In [1]: import numpy as np

In [2]: np.set_printoptions(precision=1, suppress=True, linewidth=160)

In [3]: A = np.load("out18.npy")

In [4]: print(A)
[[ 0.1 -2.7  0.1]
 [ 0.1 -2.8  0.1]
 [ 0.6 -1.8  0.6]
 [ 0.1 -2.7  0.1]
 [ 0.9 -1.1  0.9]
 [-0.9 -4.8 -0.9]
 [-0.6 -4.3 -0.6]
 [-0.6 -4.1 -0.6]
 [-0.5 -4.1 -0.5]
 [ 0.  -3.   0. ]
 [ 0.8 -1.3  0.8]]

In [5]: # column 1 is much longer than the rest

In [6]: rng = np.random.default_rng(57316)

In [7]: Y = A + rng.integers(-2, 3, (11, 2)) @ rng.integers(-2, 3, (2, 3))

In [8]: print(Y)
[[ 0.1 -3.7 -1.9]
 [ 2.1 -1.8  0.1]
 [ 0.6 -2.8 -1.4]
 [-4.9 -4.7  1.1]
 [ 3.9  0.9  1.9]
 [-5.9 -6.8  0.1]
 [ 5.4 -2.3 -2.6]
 [-0.6 -3.1  1.4]
 [-3.5 -6.1 -1.5]
 [-5.  -5.   1. ]
 [ 1.8 -0.3  1.8]]

In [9]: print(np.linalg.matrix_rank(Y - A, tol=1e-8))
2

In [10]: print(Y - A)
[[ 0. -1. -2.]
 [ 2.  1.  0.]
 [ 0. -1. -2.]
 [-5. -2.  1.]
 [ 3.  2.  1.]
 [-5. -2.  1.]
 [ 6.  2. -2.]
 [ 0.  1.  2.]
 [-3. -2. -1.]
 [-5. -2.  1.]
 [ 1.  1.  1.]]

In [11]: print(np.round(np.linalg.svd(Y - A, compute_uv=False), 1) + 0)
[12.7  4.9  0. ]

In [12]: cov = np.cov(Y, rowvar=False)

In [13]: print(np.argwhere(np.triu(np.abs(np.corrcoef(Y.T)) > 0.8, 1)))
[[0 1]]

In [14]: print(np.argsort(-Y.std(axis=0).round(6), kind="stable"))
[0 1 2]

In [15]: print(np.median(Y, axis=0))
[ 0.1 -3.1  0.1]

In [16]: print(np.round(np.corrcoef(Y[:, 1], Y[:, 0])[0, 1], 1))
0.9

In [17]: print(np.corrcoef(Y.T))
[[ 1.   0.9 -0.2]
 [ 0.9  1.   0.3]
 [-0.2  0.3  1. ]]

In [18]: print(np.linalg.eigvalsh(cov)[::-1])
[18.9  3.6  0.1]

In [19]: print(A.sum(axis=1))
[-2.5 -2.6 -0.6 -2.5  0.7 -6.6 -5.5 -5.3 -5.1 -3.   0.3]

In [20]: print(np.count_nonzero(A))
31

In [21]: print(np.abs(A).max())
4.8

In [22]: print(A.shape)
(11, 3)

In [23]: print(np.unravel_index(np.abs(A).argmax(), A.shape))
(np.int64(5), np.int64(1))

In [24]: print(np.round(np.linalg.svd(A, compute_uv=False), 1) + 0)
[10.7  2.5  0. ]

In [25]: U, sig, VT = np.linalg.svd(A)

In [26]: V = VT[:(sig > 1e-8).sum()]

In [27]: vec = A[7] + 4 * A[5] + rng.integers(2) * np.eye(3)[2]

In [28]: print(vec)
[ -4.2 -23.3  -3.2]

In [29]: print(np.linalg.matrix_rank(np.vstack([A, vec])))
3

In [30]: print(np.round(V.T @ V, 1) + 0)
[[0.5 0.  0.5]
 [0.  1.  0. ]
 [0.5 0.  0.5]]

In [31]: Ac = A - A.mean(axis=0)

In [32]: U, sig, VT = np.linalg.svd(Ac, full_matrices=False)

In [33]: print(np.abs(U[:, 0]).argmax())
4

In [34]: print(np.linalg.matrix_rank(Ac))
2

In [35]: print(np.searchsorted(np.cumsum(sig ** 2) / (sig ** 2).sum(), 0.9) + 1)
1

In [36]: print((np.sign(U[:, 0]) == np.sign(U[0, 0])).astype(int))
[1 1 1 1 1 0 0 0 0 0 1]

In [37]: print(sig.round(1) + 0)
[4.8 0.1 0. ]

In [38]: m1 = np.loadtxt("case8.csv", delimiter=",")

In [39]: print(m1)
[[ 2. -1. -3. 10.]
 [-1. -4. -9. -1.]
 [-3. -9. -4.  1.]
 [10. -1.  1. -4.]]

In [40]: labels = A[:, 2] > np.median(A[:, 2])

In [41]: f = A[labels].mean(axis=0) - A[~labels].mean(axis=0)

In [42]: print(labels.astype(int))
[0 0 1 0 1 0 0 0 0 0 1]

In [43]: print(np.argsort(-np.abs(f).round(6), kind="stable"))
[1 0 2]

In [44]: print(f)
[1.1 2.2 1.1]

In [45]: print(((A - A.mean(axis=0)) @ f > 0).astype(int))
[1 1 1 1 1 0 0 0 0 0 1]

In [46]: vec = np.array([-2, -2, -3, -2])

In [47]: y = m1 @ vec

In [48]: b, lr = np.zeros(4), 1 / np.linalg.norm(m1, 2) ** 2

In [49]: for i in range(20):
    ...:     b -= lr * m1.T @ (m1 @ b - y)
    ...:     if i % 5 == 0: print(i, round(np.linalg.norm(m1 @ b - y), 1))
    ...: 
0 17.2
5 2.2
10 1.0
15 0.5

In [50]: print(round(np.linalg.cond(m1), 1))
2.7

In [51]: feats = np.array([[2.3, 2.0, 1.0, 1.0],
    ...:     [2.0, 0.3, 2.0, 0.0],
    ...:     [0.0, 0.0, 1.3, 0.0],
    ...:     [2.0, 2.0, 1.0, 1.3]])

In [52]: Y = feats + rng.integers(-2, 3, (4, 3)) @ rng.integers(-2, 3, (3, 4))

In [53]: print(Y)
[[ 0.3  6.   3.  -1. ]
 [ 2.   0.3  2.   0. ]
 [ 0.   4.   2.3 -4. ]
 [-3.   4.   4.   4.3]]

In [54]: print(np.abs(Y - feats).sum(axis=1))
[10.  0.  9. 13.]

In [55]: print(np.linalg.matrix_rank(Y - feats, tol=1e-8))
2

In [56]: M = np.array([[2, -1, 0, -3, 2],
    ...:     [0, -1, -3, -3, 3],
    ...:     [1, -1, -2, 2, -1],
    ...:     [-3, -3, 0, -1, -2],
    ...:     [0, -3, -2, 1, -1]])

In [57]: vec = np.array([0, 1, -3, -4, -2])

In [58]: y = M @ vec

In [59]: print(y)
[ 7 14 -1  5  1]

In [60]: print(np.round(np.linalg.solve(M, -1 * y), 1) + 0)
[ 0. -1.  3.  4.  2.]

In [61]: print(np.round(np.linalg.solve(M.T, M[0]), 1) + 0)
[1. 0. 0. 0. 0.]

In [62]: print(np.round(np.linalg.solve(M, y), 1) + 0)
[ 0.  1. -3. -4. -2.]

In [63]: print(np.linalg.solve(M, y + M[:, 0]))
[ 1.  1. -3. -4. -2.]

In [64]: q, V = np.linalg.qr(M[:, :3])[0], np.linalg.qr(M[:, 3:])[0]

In [65]: sig = np.linalg.svd(q.T @ V, compute_uv=False)

In [66]: print((sig > 0.9).sum())
1

In [67]: labels = rng.permutation(5)

In [68]: print(labels)
[4 1 2 3 0]

In [69]: Y = M[labels][:, labels]

In [70]: print(np.allclose(Y, M))
False

In [71]: print(np.diag(Y))
[-1 -1 -2 -1  2]

In [72]: print(Y)
[[-1 -3 -2  1  0]
 [ 3 -1 -3 -3  0]
 [-1 -1 -2  2  1]
 [-2 -3  0 -1 -3]
 [ 2 -1  0 -3  2]]
